$ ipython --no-banner

In [1]: import numpy as np

In [2]: np.set_printoptions(suppress=True, linewidth=120)

In [3]: def rd(a):
   ...:     return np.round(a, 3) + 0
   ...: 

In [4]: data = np.load("run4.npy")

In [5]: data
Out[5]: 
array([[ -2.124, -13.638,   4.063],
       [ -6.899, -17.064,   9.129],
       [ -1.804, -15.337,  -2.442],
       [ -2.557,  -7.993,   1.886],
       [  4.113,  -2.939,   0.528],
       [ -1.542,  -3.281,   2.093],
       [  0.186, -17.838,   7.827],
       [  3.26 ,  -2.188,  -4.54 ],
       [  1.001,  19.172,  -6.298],
       [ -2.178,  -8.772,  -2.257],
       [ -1.167,  -3.66 ,   1.08 ]])

In [6]: C2 = np.cov(data, rowvar=False)

In [7]: rd(data.std(axis=0))
Out[7]: array([2.867, 9.931, 4.579])

In [8]: C2.shape
Out[8]: (3, 3)

In [9]: rd(np.corrcoef(data.T))
Out[9]: 
array([[ 1.   ,  0.495, -0.549],
       [ 0.495,  1.   , -0.715],
       [-0.549, -0.715,  1.   ]])

In [10]: rd(C2)
Out[10]: 
array([[  9.039,  15.497,  -7.931],
       [ 15.497, 108.496, -35.781],
       [ -7.931, -35.781,  23.069]])

In [11]: Xc = data - data.mean(axis=0)

In [12]: Uu, sig, VT = np.linalg.svd(Xc, full_matrices=False)

In [13]: rd((sig ** 2).sum() ** 2 / (sig ** 4).sum())
Out[13]: np.float64(1.271)

In [14]: np.searchsorted(np.cumsum(sig ** 2) / (sig ** 2).sum(), 0.9) + 1
Out[14]: np.int64(2)

In [15]: (np.sign(Uu[:, 0]) == np.sign(Uu[0, 0])).astype(int)
Out[15]: array([1, 1, 1, 1, 0, 0, 1, 0, 0, 1, 0])

In [16]: P = data @ np.linalg.solve(data.T @ data, data.T)

In [17]: np.linalg.matrix_rank(np.eye(11) - P)
Out[17]: np.int64(8)

In [18]: rd(np.diag(P))
Out[18]: array([0.119, 0.542, 0.53 , 0.078, 0.329, 0.029, 0.455, 0.308, 0.302, 0.292, 0.015])

In [19]: rd(P @ data[:, 2])
Out[19]: array([ 4.063,  9.129, -2.442,  1.886,  0.528,  2.093,  7.827, -4.54 , -6.298, -2.257,  1.08 ])

In [20]: np.allclose(P @ P, P)
Out[20]: True
